$ ipython --no-banner

In [1]: import numpy as np

In [2]: np.set_printoptions(precision=1, suppress=True, linewidth=120, sign=" ")

In [3]: r0 = np.array([-2, -5, -5, -4, -4, -5])

In [4]: E = r0[np.abs(np.subtract.outer(np.arange(6), np.arange(6)))]

In [5]: E
Out[5]: 
array([[-2, -5, -5, -4, -4, -5],
       [-5, -2, -5, -5, -4, -4],
       [-5, -5, -2, -5, -5, -4],
       [-4, -5, -5, -2, -5, -5],
       [-4, -4, -5, -5, -2, -5],
       [-5, -4, -4, -5, -5, -2]])

In [6]: Uu, sv, Vt = np.linalg.svd(E, full_matrices=False)

In [7]: np.round(Vt @ Vt.T, 1) + 0
Out[7]: 
array([[ 1.,  0.,  0.,  0.,  0.,  0.],
       [ 0.,  1.,  0.,  0.,  0.,  0.],
       [ 0.,  0.,  1.,  0.,  0.,  0.],
       [ 0.,  0.,  0.,  1.,  0.,  0.],
       [ 0.,  0.,  0.,  0.,  1.,  0.],
       [ 0.,  0.,  0.,  0.,  0.,  1.]])

In [8]: np.round(sv / sv[0], 1) + 0
Out[8]: array([ 1. ,  0.2,  0.1,  0.1,  0.1,  0. ])

In [9]: np.round(Uu.T @ Uu, 1) + 0
Out[9]: 
array([[ 1.,  0.,  0.,  0.,  0.,  0.],
       [ 0.,  1.,  0.,  0.,  0.,  0.],
       [ 0.,  0.,  1.,  0.,  0.,  0.],
       [ 0.,  0.,  0.,  1.,  0.,  0.],
       [ 0.,  0.,  0.,  0.,  1.,  0.],
       [ 0.,  0.,  0.,  0.,  0.,  1.]])

In [10]: np.round(Uu.T @ E @ Vt.T, 1) + 0
Out[10]: 
array([[ 25.3,   0. ,   0. ,   0. ,   0. ,   0. ],
       [  0. ,   4.2,   0. ,   0. ,   0. ,   0. ],
       [  0. ,   0. ,   3.6,   0. ,   0. ,   0. ],
       [  0. ,   0. ,   0. ,   2.6,   0. ,   0. ],
       [  0. ,   0. ,   0. ,   0. ,   1.8,   0. ],
       [  0. ,   0. ,   0. ,   0. ,   0. ,   1.2]])

In [11]: np.round(np.sqrt((sv ** 2).sum()), 1), round(float(np.linalg.norm(E)), 1)
Out[11]: (np.float64(26.2), 26.2)

In [12]: np.abs(Vt[0])
Out[12]: array([ 0.4,  0.4,  0.4,  0.4,  0.4,  0.4])

In [13]: np.cumsum(sv ** 2) / np.sum(sv ** 2)
Out[13]: array([ 0.9,  1. ,  1. ,  1. ,  1. ,  1. ])

In [14]: Uu.shape, sv.shape, Vt.shape
Out[14]: ((6, 6), (6,), (6, 6))

In [15]: rng = np.random.default_rng(746346)

In [16]: idx = rng.permutation(6)

In [17]: idx
Out[17]: array([ 0,  4,  5,  3,  2,  1])

In [18]: Y = E[idx][:, idx]

In [19]: Y
Out[19]: 
array([[-2, -4, -5, -4, -5, -5],
       [-4, -2, -5, -5, -5, -4],
       [-5, -5, -2, -5, -4, -4],
       [-4, -5, -5, -2, -5, -5],
       [-5, -5, -4, -5, -2, -5],
       [-5, -4, -4, -5, -5, -2]])

In [20]: np.sort(np.abs(np.linalg.eigvals(Y)))
Out[20]: array([  1.2,   1.8,   2.6,   3.6,   4.2,  25.3])

In [21]: Y = np.array([[1, -3, 7, -4], [-3, -2, -6, -5], [-3, 3, -1, 8], [0, -2, 3, 0]])

In [22]: Y[-1] = Y[0]

In [23]: arr = Y + 0.1 * np.eye(4)

In [24]: arr
Out[24]: 
array([[ 1.1, -3. ,  7. , -4. ],
       [-3. , -1.9, -6. , -5. ],
       [-3. ,  3. , -0.9,  8. ],
       [ 1. , -3. ,  7. , -3.9]])

In [25]: w, vecs = np.linalg.eigh(E)

In [26]: round(w.sum(), 1), np.trace(E)
Out[26]: (np.float64(-12.0), np.int64(-12))

In [27]: np.linalg.eigvalsh(E @ E)
Out[27]: array([   1.4,    3.2,    6.5,   12.6,   18. ,  642.2])

In [28]: w
Out[28]: array([-25.3,   1.2,   1.8,   2.6,   3.6,   4.2])

In [29]: F = np.eye(8, dtype=int)[rng.permutation(8)] * np.array([2, 0, -3, 3, -5, 5, 5, 2])

In [30]: F
Out[30]: 
array([[ 0,  0,  0,  0,  0,  5,  0,  0],
       [ 2,  0,  0,  0,  0,  0,  0,  0],
       [ 0,  0,  0,  0,  0,  0,  0,  0],
       [ 0,  0, -3,  0,  0,  0,  0,  0],
       [ 0,  0,  0,  0,  0,  0,  0,  2],
       [ 0,  0,  0,  0, -5,  0,  0,  0],
       [ 0,  0,  0,  3,  0,  0,  0,  0],
       [ 0,  0,  0,  0,  0,  0,  5,  0]])

In [31]: np.argsort(-np.linalg.norm(F, axis=0).round(6), kind="stable")[:3]
Out[31]: array([ 4,  5,  6])

In [32]: [round(float(x), 1) for x in np.linalg.svd(F, compute_uv=False)[:3]]
Out[32]: [5.0, 5.0, 5.0]

In [33]: np.linalg.matrix_rank(F, rtol=0.1)
Out[33]: np.int64(7)

In [34]: np.linalg.svd(F, compute_uv=False)
Out[34]: array([ 5.,  5.,  5.,  3.,  3.,  2.,  2.,  0.])

In [35]: F.sum(axis=1)
Out[35]: array([ 5,  2,  0, -3,  2, -5,  3,  5])

In [36]: np.diff(F, axis=0)
Out[36]: 
array([[ 2,  0,  0,  0,  0, -5,  0,  0],
       [-2,  0,  0,  0,  0,  0,  0,  0],
       [ 0,  0, -3,  0,  0,  0,  0,  0],
       [ 0,  0,  3,  0,  0,  0,  0,  2],
       [ 0,  0,  0,  0, -5,  0,  0, -2],
       [ 0,  0,  0,  3,  5,  0,  0,  0],
       [ 0,  0,  0, -3,  0,  0,  5,  0]])

In [37]: np.linalg.lstsq(F[:-1].T, F[-1])[2]
Out[37]: np.int32(6)

In [38]: np.allclose(F[:-1].T @ np.linalg.lstsq(F[:-1].T, F[-1])[0], F[-1])
Out[38]: False

In [39]: r0 = np.array([-1, 2])

In [40]: np.array([np.convolve(row, r0, "same") for row in F])
Out[40]: 
array([[  0,   0,   0,   0,   0,  -5,  10,   0],
       [ -2,   4,   0,   0,   0,   0,   0,   0],
       [  0,   0,   0,   0,   0,   0,   0,   0],
       [  0,   0,   3,  -6,   0,   0,   0,   0],
       [  0,   0,   0,   0,   0,   0,   0,  -2],
       [  0,   0,   0,   0,   5, -10,   0,   0],
       [  0,   0,   0,  -3,   6,   0,   0,   0],
       [  0,   0,   0,   0,   0,   0,  -5,  10]])

In [41]: np.polyval(r0, F[4])
Out[41]: array([ 2,  2,  2,  2,  2,  2,  2,  0])

In [42]: np.correlate(F[4], F[5], "full")
Out[42]: array([  0,   0,   0,   0,   0,   0,   0,   0,   0,   0, -10,   0,   0,   0,   0])

In [43]: np.convolve(F[4], r0)
Out[43]: array([ 0,  0,  0,  0,  0,  0,  0, -2,  4])

In [44]: np.cross(F[4, :3], F[5, :3])
Out[44]: array([ 0,  0,  0])

In [45]: J = np.array([[-0.9, -0.1, -2.3, -0.2, 1.1, 0.5],
    ...:     [0.4, 0.2, -1.3, 0.3, -0.6, 1.6],
    ...:     [0.3, 0.1, -0.5, 2.4, 0.3, -0.1],
    ...:     [0.0, -1.4, 1.1, -0.4, 0.1, 0.0],
    ...:     [-0.4, -0.3, 1.4, 0.1, -1.7, -1.4],
    ...:     [-1.2, -0.4, -1.1, 0.2, -0.2, 0.9],
    ...:     [-0.2, 0.4, -0.3, 0.1, 0.5, 1.6]])

In [46]: J
Out[46]: 
array([[-0.9, -0.1, -2.3, -0.2,  1.1,  0.5],
       [ 0.4,  0.2, -1.3,  0.3, -0.6,  1.6],
       [ 0.3,  0.1, -0.5,  2.4,  0.3, -0.1],
       [ 0. , -1.4,  1.1, -0.4,  0.1,  0. ],
       [-0.4, -0.3,  1.4,  0.1, -1.7, -1.4],
       [-1.2, -0.4, -1.1,  0.2, -0.2,  0.9],
       [-0.2,  0.4, -0.3,  0.1,  0.5,  1.6]])

In [47]: np.linalg.norm(J, axis=0)
Out[47]: array([ 1.6,  1.6,  3.4,  2.5,  2.2,  2.9])

In [48]: round(float(np.linalg.norm(J, "nuc")), 1)
Out[48]: 13.2

In [49]: round(np.linalg.norm(J) ** 2 / np.linalg.norm(J, 2) ** 2, 1)
Out[49]: np.float64(1.9)
